$ python -q
>>> import numpy as np
>>> from numpy import linalg as LA
>>> np.set_printoptions(precision=1, suppress=True, linewidth=100, floatmode="fixed")
>>> feats = np.load("a.npy")
>>> feats
array([[-1, -2,  2,  0, -1, -2, -1],
       [-1, -1, -2,  2,  0, -1, -2],
       [-2, -1, -1, -2,  2,  0, -1],
       [-1, -2, -1, -1, -2,  2,  0],
       [ 0, -1, -2, -1, -1, -2,  2],
       [ 2,  0, -1, -2, -1, -1, -2],
       [-2,  2,  0, -1, -2, -1, -1]])
>>> rng = np.random.default_rng(6412)
>>> labels = rng.permutation(7)
>>> A2 = feats[:, labels] * rng.choice([-1, 1], 7)
>>> A2
array([[ 0,  2,  2, -1, -1,  1,  2],
       [-2, -2,  1, -2,  0,  1,  1],
       [ 2, -1,  1, -1,  2,  2,  0],
       [ 1, -1,  2,  0, -2,  1, -2],
       [ 1, -2,  1,  2, -1,  0,  2],
       [ 2, -1,  0, -2, -1, -2,  1],
       [ 1,  0, -2, -1, -2,  2,  1]])
>>> U, _, Vh = LA.svd(feats.T @ A2)
>>> np.round(LA.lstsq(feats, A2)[0], 1) + 0
array([[ 0.0,  0.0,  0.0,  0.0,  0.0, -1.0,  0.0],
       [ 0.0,  0.0, -1.0,  0.0,  0.0,  0.0,  0.0],
       [ 0.0,  1.0,  0.0,  0.0,  0.0,  0.0,  0.0],
       [-1.0,  0.0,  0.0,  0.0,  0.0,  0.0,  0.0],
       [ 0.0,  0.0,  0.0,  0.0,  1.0,  0.0,  0.0],
       [ 0.0,  0.0,  0.0,  0.0,  0.0,  0.0, -1.0],
       [ 0.0,  0.0,  0.0,  1.0,  0.0,  0.0,  0.0]])
>>> labels
array([3, 2, 1, 6, 4, 0, 5])
>>> feats @ np.ones(7)
array([-5.0, -5.0, -5.0, -5.0, -5.0, -5.0, -5.0])
>>> np.fft.fft(feats[0])
array([-5.0+0.0j, -2.0-3.6j, -1.0+3.5j,  1.9+2.6j,  1.9-2.6j, -1.0-3.5j, -2.0+3.6j])
>>> np.sort(np.abs(np.fft.fft(feats[0]))), np.sort(LA.svd(feats, compute_uv=False))
(array([3.2, 3.2, 3.6, 3.6, 4.1, 4.1, 5.0]), array([3.2, 3.2, 3.6, 3.6, 4.1, 4.1, 5.0]))
>>> np.allclose(feats @ feats.T, feats.T @ feats)
True
>>> def softmax(z):
...     e = np.exp(z - z.max(axis=-1, keepdims=True))
...     return e / e.sum(axis=-1, keepdims=True)
... 
>>> np.round(softmax(feats[5] + -2), 1) + 0
array([0.8, 0.1, 0.0, 0.0, 0.0, 0.0, 0.0])
>>> S = feats @ feats.T / np.sqrt(7)
>>> np.round(softmax(S)[5] @ feats, 1) + 0
array([ 1.9,  0.0, -1.0, -1.9, -1.0, -1.0, -1.9])
>>> np.round(softmax(S), 1) + 0
array([[1.0, 0.0, 0.0, 0.0, 0.0, 0.0, 0.0],
       [0.0, 1.0, 0.0, 0.0, 0.0, 0.0, 0.0],
       [0.0, 0.0, 1.0, 0.0, 0.0, 0.0, 0.0],
       [0.0, 0.0, 0.0, 1.0, 0.0, 0.0, 0.0],
       [0.0, 0.0, 0.0, 0.0, 1.0, 0.0, 0.0],
       [0.0, 0.0, 0.0, 0.0, 0.0, 1.0, 0.0],
       [0.0, 0.0, 0.0, 0.0, 0.0, 0.0, 1.0]])
>>> softmax(S).round(6).argmax(axis=1)
array([0, 1, 2, 3, 4, 5, 6])
>>> K = np.load("case2.npy")
>>> K
array([[4, 2, 2, 1],
       [2, 2, 2, 2],
       [2, 2, 2, 4],
       [1, 2, 4, 0]])
>>> ev, V = LA.eigh(K)
>>> np.abs(V[:, -1])
array([0.5, 0.5, 0.6, 0.4])
>>> np.abs(V[:, -1]).round(6).argmax()
np.int64(2)
>>> round(ev.sum(), 1), np.trace(K)
(np.float64(8.0), np.int64(8))
>>> (ev > 1e-8).sum(), (ev < -1e-8).sum()
(np.int64(3), np.int64(1))
>>> np.allclose(K, K.T)
True
>>> (K + K.T) / 2
array([[4.0, 2.0, 2.0, 1.0],
       [2.0, 2.0, 2.0, 2.0],
       [2.0, 2.0, 2.0, 4.0],
       [1.0, 2.0, 4.0, 0.0]])
>>> np.round(LA.det(K), 1)
np.float64(-16.0)
>>> K @ K
array([[25, 18, 20, 16],
       [18, 16, 20, 14],
       [20, 20, 28, 14],
       [16, 14, 14, 21]])
>>> np.round(np.abs(LA.eigvals(K)).max(), 1)
np.float64(8.6)
>>> K.inv()
Traceback (most recent call last):
  File "<python-input-34>", line 1, in <module>
    K.inv()
    ^^^^^
AttributeError: 'numpy.ndarray' object has no attribute 'inv'
>>> (K - K.T) / 2
array([[0.0, 0.0, 0.0, 0.0],
       [0.0, 0.0, 0.0, 0.0],
       [0.0, 0.0, 0.0, 0.0],
       [0.0, 0.0, 0.0, 0.0]])
>>> np.sort(np.abs(LA.eigvals(K)))
array([0.2, 2.3, 3.2, 8.6])
>>> np.allclose(K @ K.T, K.T @ K)
True
>>> M = np.load("layer6.npy")
>>> M
array([[1.0, 2.0, 0.0, 0.0, 0.0, 0.0],
       [2.0, 1.0, 2.0, 0.0, 0.0, 0.0],
       [0.0, 2.0, 0.0, 2.0, 0.0, 0.0],
       [0.0, 0.0, 2.0, 1.0, 2.0, 0.0],
       [0.0, 0.0, 0.0, 2.0, 2.0, 2.0],
       [0.0, 0.0, 0.0, 0.0, 2.0, 1.0]])
>>> U, sv, Vh = LA.svd(M)
>>> V = Vh[:(sv > 1e-8).sum()]
>>> vec = M[2] + 3 * M[3] + rng.integers(2) * np.eye(6)[1]
>>> vec
array([0.0, 3.0, 6.0, 5.0, 6.0, 0.0])
>>> round(float(LA.norm(vec - V.T @ V @ vec)), 1)
0.3
>>> V.T @ V
array([[ 0.7,  0.2,  0.2, -0.2, -0.2,  0.3],
       [ 0.2,  0.9, -0.1,  0.1,  0.1, -0.2],
       [ 0.2, -0.1,  0.8,  0.1,  0.1, -0.2],
       [-0.2,  0.1,  0.1,  0.9, -0.1,  0.2],
       [-0.2,  0.1,  0.1, -0.1,  0.9,  0.2],
       [ 0.3, -0.2, -0.2,  0.2,  0.2,  0.7]])
